$ python -q
>>> import numpy as np
>>> import numpy.linalg as la
>>> np.set_printoptions(precision=2, suppress=True, linewidth=120, sign=" ")
>>> K = np.loadtxt("data.csv", delimiter=",")
>>> print(K)
[[-6.2   7.11 -3.31]
 [-5.24  4.07 -7.48]
 [ 2.93 -0.06  9.56]
 [ 5.83 -5.49  5.99]
 [ 5.36 -8.19 -2.07]
 [-2.43 -0.67 -9.68]
 [-1.73  5.69  8.04]
 [ 4.89 -8.07 -3.32]
 [ 5.75 -8.15 -0.71]
 [-5.12  8.14  2.74]
 [-2.18 -1.04 -9.7 ]
 [-5.43  4.5  -7.08]
 [ 6.04 -7.93  0.8 ]
 [-5.18  8.15  2.59]
 [-0.59  4.5   8.91]
 [ 4.37 -7.82 -4.45]
 [-5.13  8.14  2.72]
 [-4.69  7.98  3.78]
 [-4.18  7.71  4.8 ]
 [-6.2   7.35 -2.73]
 [-2.08 -1.17 -9.71]
 [-4.54  2.69 -8.49]
 [ 5.84 -5.52  5.95]
 [-4.27  7.76  4.63]
 [ 3.45 -7.21 -6.02]
 [-5.31  4.23 -7.34]
 [ 4.42 -7.85 -4.34]
 [-6.06  7.9  -0.95]
 [ 6.2  -7.35  2.73]
 [ 0.84 -4.77 -8.75]]
>>> # rows and columns are dependent
>>> lab = K[:, 1] > np.median(K[:, 1])
>>> u = K[lab].mean(axis=0) - K[~lab].mean(axis=0)
>>> print(lab.astype(int))
[ 1  1  0  0  0  0  1  0  0  1  0  1  0  1  1  0  1  1  1  1  0  1  0  1  0  1  0  1  0  0]
>>> print(((K - K.mean(axis=0)) @ u > 0).astype(int))
[ 1  1  0  0  0  0  1  0  0  1  0  1  0  1  1  0  1  1  1  1  0  1  0  1  0  1  0  1  0  0]
>>> print(u)
[-7.94 11.81  2.3 ]
>>> r = la.matrix_rank(K)
>>> print(r)
2
>>> ns = la.svd(K)[2][r:].T
>>> print([int(la.matrix_rank(np.delete(K, i, axis=0))) for i in range(30)])
[2, 2, 2, 2, 2, 2, 2, 2, 2, 2, 2, 2, 2, 2, 2, 2, 2, 2, 2, 2, 2, 2, 2, 2, 2, 2, 2, 2, 2, 2]
>>> print(ns @ ns.T)
[[ 0.62  0.45 -0.19]
 [ 0.45  0.33 -0.14]
 [-0.19 -0.14  0.06]]
>>> print([int(la.matrix_rank(K[:, :j + 1])) for j in range(3)])
[1, 2, 2]
>>> print(np.allclose(K @ ns, 0))
True
>>> print(la.cond(K) > 100)
True
>>> Y = np.array([[-1, -2, 5, -2, -5, -3, -2, 5],
...     [1, -4, 1, 4, 2, 3, 5, 3],
...     [-2, -1, 5, 1, 1, -3, -5, -4],
...     [-2, 5, 5, -1, 5, -3, 2, 0],
...     [5, -3, -5, -5, 3, 2, -4, -1],
...     [-5, 1, -2, -4, 4, -3, -2, 1],
...     [-5, 4, 5, 1, -1, 3, 0, -3],
...     [-3, -4, -1, 2, -1, 0, -4, -1]])
>>> E = Y + Y.T
>>> print(E)
[[-2 -1  3 -4  0 -8 -7  2]
 [-1 -8  0  9 -1  4  9 -1]
 [ 3  0 10  6 -4 -5  0 -5]
 [-4  9  6 -2  0 -7  3  2]
 [ 0 -1 -4  0  6  6 -5 -2]
 [-8  4 -5 -7  6 -6  1  1]
 [-7  9  0  3 -5  1  0 -7]
 [ 2 -1 -5  2 -2  1 -7 -2]]
>>> Xc = K - K.mean(axis=0)
>>> U, sig, Vh = la.svd(Xc, full_matrices=False)
>>> print(np.round(sig ** 2 / (sig ** 2).sum(), 2) + 0)
[ 0.62  0.38  0.  ]
>>> print(np.abs(U[:, 0]).argmax())
4
>>> print(np.searchsorted(np.cumsum(sig ** 2) / (sig ** 2).sum(), 0.9) + 1)
2
>>> print(la.matrix_rank(Xc))
2
>>> print(np.abs(Vh[0]).argmax())
1
>>> F = np.array([[-2, 0, 1, 1, 1, -1, 2, -2, -1],
...     [2, -2, -2, -2, -1, 1, 2, 2, 2],
...     [-2, -1, -2, -2, 0, 2, 0, 0, -1]])
>>> print(F)
[[-2  0  1  1  1 -1  2 -2 -1]
 [ 2 -2 -2 -2 -1  1  2  2  2]
 [-2 -1 -2 -2  0  2  0  0 -1]]
>>> print(np.unravel_index(np.abs(F).argmax(), F.shape))
(np.int64(0), np.int64(0))
>>> print(la.svd(F, compute_uv=False))
[ 6.22  4.13  3.04]
>>> print(np.abs(F).max())
2
>>> print(F.mean(axis=0))
[-0.67 -1.   -1.   -1.    0.    0.67  1.33  0.    0.  ]
>>> x = np.array([2, 2, -1, -3, -3, -1, -3, 2, -2])
>>> h1 = np.maximum(F @ x, 0)
>>> print(np.maximum(F @ x, 0) - np.maximum(-F @ x, 0))
[-18   4   2]
>>> print(F.T @ h1)
[  4 -10 -12 -12  -4   8   8   8   6]
>>> print(np.maximum(F @ (3 * x), 0))
[  0  12   6]
>>> print(np.tanh(F @ x))
[-1.    1.    0.96]
>>> print(F * (h1 > 1e-9)[:, None])
[[ 0  0  0  0  0  0  0  0  0]
 [ 2 -2 -2 -2 -1  1  2  2  2]
 [-2 -1 -2 -2  0  2  0  0 -1]]
>>> mat = 2 * np.eye(6) + np.eye(6, k=1)
>>> print(mat)
[[ 2.  1.  0.  0.  0.  0.]
 [ 0.  2.  1.  0.  0.  0.]
 [ 0.  0.  2.  1.  0.  0.]
 [ 0.  0.  0.  2.  1.  0.]
 [ 0.  0.  0.  0.  2.  1.]
 [ 0.  0.  0.  0.  0.  2.]]
>>> print(round(la.norm(mat[3] - mat[4]), 2))
2.45
>>> print(round(la.norm(mat, 1), 2), round(float(la.norm(mat, np.inf)), 2))
3.0 3.0
>>> print(round(float(la.norm(mat) ** 2 / la.norm(mat, 2) ** 2), 2))
3.39
>>> print(mat[3] @ mat[4])
2.0
>>> rng = np.random.default_rng(653)
>>> feats = np.triu(rng.random((3, 3)) < 0.8, 1).astype(int)
>>> feats = feats + feats.T
>>> print(feats)
[[ 0  1  1]
 [ 1  0  0]
 [ 1  0  0]]
>>> ev, evecs = la.eigh(E)
>>> print((ev > 1e-8).sum(), (ev < -1e-8).sum())
4 4
>>> print(np.unique(ev.round(6) + 0, return_counts=True)[1])
[ 1  1  1  1  1  1  1  1]
>>> print(np.round(evecs @ np.diag(ev) @ evecs.T, 2) + 0)
[[-2. -1.  3. -4.  0. -8. -7.  2.]
 [-1. -8.  0.  9. -1.  4.  9. -1.]
 [ 3.  0. 10.  6. -4. -5.  0. -5.]
 [-4.  9.  6. -2.  0. -7.  3.  2.]
 [ 0. -1. -4.  0.  6.  6. -5. -2.]
 [-8.  4. -5. -7.  6. -6.  1.  1.]
 [-7.  9.  0.  3. -5.  1.  0. -7.]
 [ 2. -1. -5.  2. -2.  1. -7. -2.]]
>>> print(la.eigvalsh(E + 3 * np.eye(8)))
[-19.61 -11.16  -4.9   -0.28   5.68   9.32  18.16  22.8 ]
>>> ev, evecs = la.eigh(feats)
>>> print(la.eigvalsh(feats @ feats))
[ 0.  2.  2.]
>>> print(np.round(evecs @ np.diag(ev) @ evecs.T, 2) + 0)
[[ 0.  1.  1.]
 [ 1.  0.  0.]
 [ 1.  0.  0.]]
>>> print(ev)
[-1.41  0.    1.41]
>>> print(np.round(evecs.T @ feats @ evecs, 2) + 0)
[[-1.41  0.    0.  ]
 [ 0.    0.    0.  ]
 [ 0.    0.    1.41]]
>>> print(np.round(la.svd(feats, compute_uv=False), 2) + 0)
[ 1.41  1.41  0.  ]
>>> print(la.eigvalsh(feats + 3 * np.eye(3)))
[ 1.59  3.    4.41]
>>> print(np.abs(evecs[:, -1]).round(6).argmax())
0
>>> print(np.argwhere(np.triu(feats)))
[[ 0  1]
 [ 0  2]]
>>> print(feats @ feats)
[[ 2  0  0]
 [ 0  1  1]
 [ 0  1  1]]
>>> L = np.diag(feats.sum(axis=1)) - feats
>>> print(L @ np.ones(3))
[ 0.  0.  0.]
>>> print(la.matrix_rank(L))
2
>>> Y = feats / la.norm(feats, axis=1, keepdims=True)
>>> cov = Y @ Y.T
>>> print((cov - 2 * np.eye(3)).round(6).argmax(axis=1))
[ 1  2  1]
>>> print(np.degrees(np.arccos(np.clip(cov[0, 2], -1, 1))))
90.0
>>> print(cov[0])
[ 1.  0.  0.]
>>> print(cov)
[[ 1.  0.  0.]
 [ 0.  1.  1.]
 [ 0.  1.  1.]]
